$ python3 -q
>>> import numpy as np
>>> np.set_printoptions(precision=1, suppress=True, linewidth=140)
>>> K = np.load("w.npy")
>>> print(K)
[[ 2  0  0  0]
 [ 1  3  0  0]
 [ 0  3  2  0]
 [-3  0  1  0]]
>>> # rows and columns are dependent
>>> f, v = K[0], K[3]
>>> print(f @ f)
4
>>> pr = (f @ v) / (f @ f) * f
>>> print(v - pr)
[0. 0. 1. 0.]
>>> print((v - pr) @ f)
0.0
>>> print(np.linalg.matrix_rank(np.outer(f, v)))
1
>>> print(np.round(np.linalg.norm(f + v) ** 2 + np.linalg.norm(f - v) ** 2, 1))
28.0
>>> print(np.outer(f, v))
[[-6  0  2  0]
 [ 0  0  0  0]
 [ 0  0  0  0]
 [ 0  0  0  0]]
>>> proj = np.triu(np.array([[-1, 3, -2, 3], [-2, -1, 1, 3], [-3, -3, 3, -1], [-2, 2, 2, -3]]), 1) + np.eye(4)
>>> B = proj @ K @ np.linalg.inv(proj)
>>> print(np.linalg.matrix_rank(B))
3
>>> print(B)
[[  -4.   15.  -24.  -57.]
 [  -8.   30.  -41. -107.]
 [   3.   -6.   13.   22.]
 [  -3.    9.  -14.  -32.]]
>>> Uu, sig, Vh = np.linalg.svd(K, full_matrices=False)
>>> print(Uu.shape, sig.shape, Vh.shape)
(4, 4) (4,) (4, 4)
>>> print(np.abs(Uu[:, 0]).round(6).argmax())
2
>>> print(sig)
[4.6 3.8 1.2 0. ]
>>> print(np.allclose(Uu * sig @ Vh, K))
True
>>> print(sig / sig[0])
[1.  0.8 0.3 0. ]
>>> print(np.round(Vh @ Vh.T, 1) + 0)
[[1. 0. 0. 0.]
 [0. 1. 0. 0.]
 [0. 0. 1. 0.]
 [0. 0. 0. 1.]]
>>> print(np.round(Uu.T @ K @ Vh.T, 1) + 0)
[[4.6 0.  0.  0. ]
 [0.  3.8 0.  0. ]
 [0.  0.  1.2 0. ]
 [0.  0.  0.  0. ]]
>>> Uu, sig, Vh = np.linalg.svd(K)
>>> print(np.argmax(sig[:-1] / (sig[1:] + 1e-6)) + 1)
3
>>> print(sig)
[4.6 3.8 1.2 0. ]
>>> B = Uu[:, :3] @ np.diag(sig[:3]) @ Vh[:3]
>>> print(B.round(1) + 0)
[[ 2.  0.  0.  0.]
 [ 1.  3.  0.  0.]
 [ 0.  3.  2.  0.]
 [-3.  0.  1.  0.]]
>>> print(round(float(np.linalg.norm(K - B, 2)), 1), sig[3])
0.0 0.0
>>> print(round(float(np.linalg.norm(K - B) / np.linalg.norm(K)), 1))
0.0
>>> print(np.sort(np.linalg.eigvals(K)))
[0. 2. 2. 3.]
>>> print(np.prod(np.diag(K)), round(np.linalg.det(K), 1))
0 0.0
>>> print([int(np.linalg.matrix_rank(np.linalg.matrix_power(K, p))) for p in range(1, 5)])
[3, 3, 3, 3]
>>> print(np.linalg.matrix_power(K - np.diag(np.diag(K)), 4))
[[0 0 0 0]
 [0 0 0 0]
 [0 0 0 0]
 [0 0 0 0]]
>>> print(K @ K)
[[ 4  0  0  0]
 [ 5  9  0  0]
 [ 3 15  4  0]
 [-6  3  2  0]]
>>> rng = np.random.default_rng(899)
>>> arr = rng.normal(size=(22, 3)) + 20 * np.array([7, 7, 6])
>>> print(arr)
[[139.7 141.5 119.2]
 [139.8 139.4 121.8]
 [138.6 140.  122. ]
 [139.4 140.6 120.4]
 [139.  138.8 120.1]
 [140.4 140.6 121. ]
 [141.5 139.7 120.6]
 [139.2 140.1 117. ]
 [141.8 141.4 119.8]
 [140.7 140.  120.6]
 [140.2 138.2 120.6]
 [140.3 140.3 119.6]
 [141.7 138.5 118.1]
 [139.5 140.3 119.2]
 [140.1 142.6 119.8]
 [138.8 138.2 121.9]
 [137.8 139.3 119.9]
 [141.1 140.9 121.2]
 [140.6 138.2 119.4]
 [141.7 142.  119.4]
 [139.5 138.8 118.5]
 [139.6 139.3 121.1]]
>>> np.linalg.rank(arr)
Traceback (most recent call last):
  File "<python-input-40>", line 1, in <module>
    np.linalg.rank(arr)
    ^^^^^^^^^^^^^^
AttributeError: module 'numpy.linalg' has no attribute 'rank'
>>> print(np.linalg.svd(arr, compute_uv=False))
[1086.     6.2    4.5]
>>> print(round(np.abs(arr).max(), 1))
142.6
>>> print(arr.shape)
(22, 3)
>>> print(np.linalg.matrix_rank(arr))
3
>>> arr[22]
Traceback (most recent call last):
  File "<python-input-45>", line 1, in <module>
    arr[22]
    ~~~^^^^
IndexError: index 22 is out of bounds for axis 0 with size 22
